$ python3 -q
>>> import numpy as np
>>> from numpy import linalg as LA
>>> np.set_printoptions(suppress=True, linewidth=120)
>>> F, _ = LA.qr(np.array([[-0.6, 0.3, 0.4, 1.4],
...     [-0.5, 0.3, -0.9, 0.7],
...     [-0.4, -1.1, 1.1, -0.8],
...     [0.1, 0.2, 0.2, 0.4]]))
>>> print(F.round(2))
[[-0.68 -0.34  0.61 -0.24]
 [-0.57 -0.32 -0.69  0.32]
 [-0.45  0.87  0.05  0.18]
 [ 0.11 -0.15  0.4   0.9 ]]
>>> # columns are unit length and at right angles
>>> O, r_ = LA.qr(F)
>>> print(r_.round(2) + 0)
[[1. 0. 0. 0.]
 [0. 1. 0. 0.]
 [0. 0. 1. 0.]
 [0. 0. 0. 1.]]
>>> print(np.round(O @ r_, 2))
[[-0.68 -0.34  0.61 -0.24]
 [-0.57 -0.32 -0.69  0.32]
 [-0.45  0.87  0.05  0.18]
 [ 0.11 -0.15  0.4   0.9 ]]
>>> print(O.shape, r_.shape)
(4, 4) (4, 4)
>>> print(abs(r_[0, 0]), round(LA.norm(F[:, 0]), 2))
1.0 1.0
>>> M2 = LA.inv(F)
>>> print(np.round(LA.inv(M2), 2))
[[-0.68 -0.34  0.61 -0.24]
 [-0.57 -0.32 -0.69  0.32]
 [-0.45  0.87  0.05  0.18]
 [ 0.11 -0.15  0.4   0.9 ]]
>>> print(round(float(LA.cond(F)), 2))
1.0
>>> print((np.abs(M2) > 1e-9).astype(int))
[[1 1 1 1]
 [1 1 1 1]
 [1 1 1 1]
 [1 1 1 1]]
>>> print(np.round(LA.slogdet(F)[0], 2))
-1.0
>>> u = np.array([1, 3, 2, 2])
>>> M2 = F + np.outer(u, np.eye(4)[2])
>>> print(LA.matrix_rank(LA.inv(M2) - LA.inv(F), tol=1e-8))
1
>>> vec = np.array([5, 9, 4, 5])
>>> print(4 - LA.matrix_rank(F - np.eye(4), tol=1e-8))
1
>>> print([p for p in range(1, 25) if np.allclose(LA.matrix_power(F, p), np.eye(4))])
[]
>>> print(np.round(LA.det(F), 2))
-1.0
>>> rng = np.random.default_rng(35)
>>> idx = rng.permutation(4)
>>> M2 = F[:, idx] * rng.choice([-1, 1], 4)
>>> print(M2.round(2))
[[-0.34  0.61  0.24 -0.68]
 [-0.32 -0.69 -0.32 -0.57]
 [ 0.87  0.05 -0.18 -0.45]
 [-0.15  0.4  -0.9   0.11]]
>>> U, _, vt = LA.svd(F.T @ M2)
>>> print(idx)
[1 2 3 0]
>>> print(np.round(U @ vt, 2) + 0)
[[ 0.  0.  0.  1.]
 [ 1.  0.  0.  0.]
 [ 0.  1.  0.  0.]
 [ 0.  0. -1.  0.]]
>>> M2 = np.array([[3, 1, 0], [3, 4, 3], [3, 2, 4]])
>>> Z = np.array([[-1, -1, 2], [0, 1, 0], [0, 1, 2]])
>>> K = np.block([[M2, np.zeros((3, 3))], [np.zeros((3, 3)), Z]])
>>> print(K)
[[ 3.  1.  0.  0.  0.  0.]
 [ 3.  4.  3.  0.  0.  0.]
 [ 3.  2.  4.  0.  0.  0.]
 [ 0.  0.  0. -1. -1.  2.]
 [ 0.  0.  0.  0.  1.  0.]
 [ 0.  0.  0.  0.  1.  2.]]
>>> M2 = np.array([[-1, 0, -1], [-1, 1, 0], [2, -2, 0], [1, 0, 1], [2, 0, 0], [2, 1, 1]])
>>> print(np.einsum("ij->j", K))
[ 9.  7.  7. -1.  1.  4.]
>>> print(np.vstack([K, M2.T]).shape)
(9, 6)
>>> print(LA.matrix_rank(np.vstack([K, M2.T])))
6
>>> vec = np.array([-5, 5, 2, -3])
>>> print(LA.norm(F @ vec) <= LA.norm(F, 2) * LA.norm(vec) + 1e-9)
True
>>> print(np.round(F @ np.eye(4)[0], 2))
[-0.68 -0.57 -0.45  0.11]
>>> print(np.round(np.einsum("ij,j->i", F, vec), 2))
[ 3.64 -1.12  6.16 -3.24]
>>> print(np.round(F @ np.ones(4), 2))
[-0.65 -1.26  0.65  1.25]
>>> print(np.sign((F @ vec).round(6)))
[ 1. -1.  1. -1.]
>>> print(np.round(F @ vec, 2))
[ 3.64 -1.12  6.16 -3.24]
>>> print(np.round(F @ (2 * vec), 2))
[ 7.29 -2.24 12.33 -6.48]
>>> E = np.load("run16.npy")
>>> print(E.round(2))
[[0.11 0.22 0.33 0.33]
 [0.25 0.25 0.12 0.38]
 [0.2  0.3  0.2  0.3 ]
 [0.29 0.   0.29 0.43]]
>>> print(np.allclose(E @ E.T, E.T @ E))
False
>>> print(np.round(E @ E, 2))
[[0.23 0.18 0.23 0.36]
 [0.22 0.16 0.25 0.38]
 [0.22 0.18 0.23 0.37]
 [0.21 0.15 0.27 0.36]]
>>> print(np.round((E - E.T) / 2, 2))
[[ 0.   -0.01  0.07  0.02]
 [ 0.01  0.   -0.09  0.19]
 [-0.07  0.09  0.    0.01]
 [-0.02 -0.19 -0.01  0.  ]]
>>> proj = np.triu(np.array([[4, -1, -8, 9], [8, 5, 7, 9], [-4, -5, 5, 9], [-8, 5, 0, -5]]), 1) + np.eye(4)
>>> M2 = proj @ E @ LA.inv(proj)
>>> print(np.round(np.poly(M2), 2) + 0)
[ 1.   -0.99  0.   -0.01  0.  ]
>>> print(np.round(LA.det(M2), 2))
-0.0
>>> print(LA.matrix_rank(M2))
4
>>> u = np.array([-1, 0])
>>> print(np.round(np.polyval(u, E[3]), 2))
[-0.29  0.   -0.29 -0.43]
>>> print(np.round(np.convolve(E[3], u), 2))
[-0.29  0.   -0.29 -0.43  0.  ]
>>> print(E @ np.ones(4))
[1. 1. 1. 1.]
>>> print(E.sum(axis=1))
[1. 1. 1. 1.]
>>> print(np.round(LA.matrix_power(E, 100), 2))
[[0.22 0.16 0.25 0.37]
 [0.22 0.16 0.25 0.37]
 [0.22 0.16 0.25 0.37]
 [0.22 0.16 0.25 0.37]]
>>> p = np.eye(4)[3]
>>> for _ in range(6):
...     p = p @ E
...     print(p.round(2))
... 
[0.29 0.   0.29 0.43]
[0.21 0.15 0.27 0.36]
[0.22 0.17 0.25 0.37]
[0.22 0.17 0.25 0.37]
[0.22 0.16 0.25 0.37]
[0.22 0.16 0.25 0.37]
